>>> import numpy as np
>>> np.set_printoptions(suppress=True, linewidth=140)
>>> m1 = np.loadtxt("case13.csv", delimiter=",")
>>> m1
array([[-16. ,   0.6,  -0.8,   0.4,   0.5,   0. ,   0.2,  -1.4,   0.9],
       [-10. ,  -1.6,   0.7,  -1.7,  -0.3,  -0.3,   1.7,  -0.7,  -0.9],
       [-18. ,  -1.2,   0.8,  -0.5,  -1.3,  -2.6,  -0.5,  -0.1,   0.7],
       [  8. ,   1.1,   0.7,  -0.4,  -1.9,   2.2,   1.6,   0.2,  -0.2],
       [ -8. ,  -0.1,   0.9,   0.3,   1.3,  -0.1,   0.3,   0.6,   2.3],
       [  4. ,  -0.1,   0. ,   0.4,  -0.4,  -0.1,  -0.8,   1.6,   1. ],
       [ 16. ,  -0.6,  -0.2,  -1.1,  -0.9,   0.1,   0.3,  -0.8,   1.4],
       [-10. ,   0. ,   1.2,  -1.2,  -0.2,   1.9,   0.2,   2.8,  -0.2],
       [  0. ,  -0.6,   0.1,  -1. ,  -0.6,  -0.9,   0.3,   0.6,   1.7],
       [ 14. ,  -1.9,  -1.9,  -0.9,  -1.3,   0.4,   0.2,   0.2,  -1.2]])
>>> out = np.c_[m1[:, :8] @ np.array([[-1, -1, 2, 1, -3, -3, 0, -3],
...     [2, 3, 3, -1, 1, -3, -3, 1],
...     [0, 3, 2, 2, 0, 3, -3, 0],
...     [0, -2, -1, 3, 0, 3, 0, -3],
...     [2, -2, -3, 1, 0, 3, 3, -3],
...     [-2, 1, 1, -3, 3, 0, 0, 3],
...     [-2, 3, -3, 2, 3, 1, 2, 1],
...     [3, 3, -1, 1, -2, -2, 1, -2]]), np.array([-2, -1, -3, 3, 0, 0, 2, 3, -1, -3])]
>>> out.round(2)
array([[ 13.6,  10. , -32.9, -17.5,  52. ,  49.5,   1.1,  48.9,  -2. ],
       [  1.3,  14. , -25.5,  -8.8,  34. ,  34. ,   4.5,  36.6,  -1. ],
       [ 18.9,  16. , -34.6, -11.3,  43.7,  54.3,  -3.8,  50.1,  -3. ],
       [-16.6,   9.6,  24. ,   2. , -11.9, -30.9,  -7.7,  -8.2,   3. ],
       [ 11.8,   9.8, -20.3,  -2.4,  23.3,  30.9,   2.7,  17.9,   0. ],
       [  1.6,  -2. ,   9.2,   5.2, -18. , -15.7,  -0.9, -16.4,   0. ],
       [-22.2, -15.8,  33.6,  11.5, -45.8, -50.9,  -0.5, -40.4,   2. ],
       [ 13.8,  27.3, -17.3, -13.9,  30.7,  24. ,  -1. ,  34.5,   3. ],
       [  0.6,   3.5,  -1.2,   1.1,  -3.6,  -3.6,   0.9,   0.6,  -1. ],
       [-21. , -19.4,  22.9,   7.5, -42.5, -48.8,   8.1, -36.3,  -3. ]])
>>> np.round(np.linalg.norm(out - m1 @ np.linalg.lstsq(m1, out)[0], axis=0), 2) + 0
array([0.  , 0.  , 0.  , 0.  , 0.  , 0.  , 0.  , 0.  , 0.32])
>>> np.round(np.linalg.norm(np.linalg.qr(m1)[0].T @ out, axis=0) ** 2 / ((out ** 2).sum(axis=0) + 1e-12), 2)
array([1., 1., 1., 1., 1., 1., 1., 1., 1.])
>>> data = np.loadtxt("out15.csv", delimiter=",")
>>> data
array([[-3., -1.,  0.,  0.,  0.,  0.,  0.,  0.],
       [-1.,  2., -1.,  0.,  0.,  0.,  0.,  0.],
       [ 0., -1., -2., -1.,  0.,  0.,  0.,  0.],
       [ 0.,  0., -1., -3., -1.,  0.,  0.,  0.],
       [ 0.,  0.,  0., -1., -3., -1.,  0.,  0.],
       [ 0.,  0.,  0.,  0., -1.,  1., -1.,  0.],
       [ 0.,  0.,  0.,  0.,  0., -1.,  2., -1.],
       [ 0.,  0.,  0.,  0.,  0.,  0., -1.,  1.]])
>>> np.linalg.matrix_rank(data, rtol=0.1)
np.int64(7)
>>> round(np.linalg.norm(data, 2) / np.linalg.norm(data), 2)
np.float64(0.58)
>>> ev, V = np.linalg.eigh(data)
>>> np.round(V.T @ V, 2) + 0
array([[1., 0., 0., 0., 0., 0., 0., 0.],
       [0., 1., 0., 0., 0., 0., 0., 0.],
       [0., 0., 1., 0., 0., 0., 0., 0.],
       [0., 0., 0., 1., 0., 0., 0., 0.],
       [0., 0., 0., 0., 1., 0., 0., 0.],
       [0., 0., 0., 0., 0., 1., 0., 0.],
       [0., 0., 0., 0., 0., 0., 1., 0.],
       [0., 0., 0., 0., 0., 0., 0., 1.]])
>>> np.unique(ev.round(6) + 0, return_counts=True)[1]
array([1, 1, 1, 1, 1, 1, 1, 1])
>>> T = np.stack([data, 2 * data, data[::-1]])
>>> T.shape
(3, 8, 8)
>>> np.round(np.linalg.norm(T, axis=(1, 2)), 2)
array([ 7.42, 14.83,  7.42])
>>> T.sum(axis=0)
array([[ -9.,  -3.,   0.,   0.,   0.,   0.,  -1.,   1.],
       [ -3.,   6.,  -3.,   0.,   0.,  -1.,   2.,  -1.],
       [  0.,  -3.,  -6.,  -3.,  -1.,   1.,  -1.,   0.],
       [  0.,   0.,  -3., -10.,  -6.,  -1.,   0.,   0.],
       [  0.,   0.,  -1.,  -6., -10.,  -3.,   0.,   0.],
       [  0.,  -1.,  -2.,  -1.,  -3.,   3.,  -3.,   0.],
       [ -1.,   2.,  -1.,   0.,   0.,  -3.,   6.,  -3.],
       [ -3.,  -1.,   0.,   0.,   0.,   0.,  -3.,   3.]])
>>> np.einsum("bij,cij->bc", T, T)
array([[ 55., 110.,  12.],
       [110., 220.,  24.],
       [ 12.,  24.,  55.]])
>>> np.round(np.linalg.det(T), 2)
array([   44., 11264.,    44.])
>>> np.linalg.matrix_rank(T.reshape(3, -1))
np.int64(2)
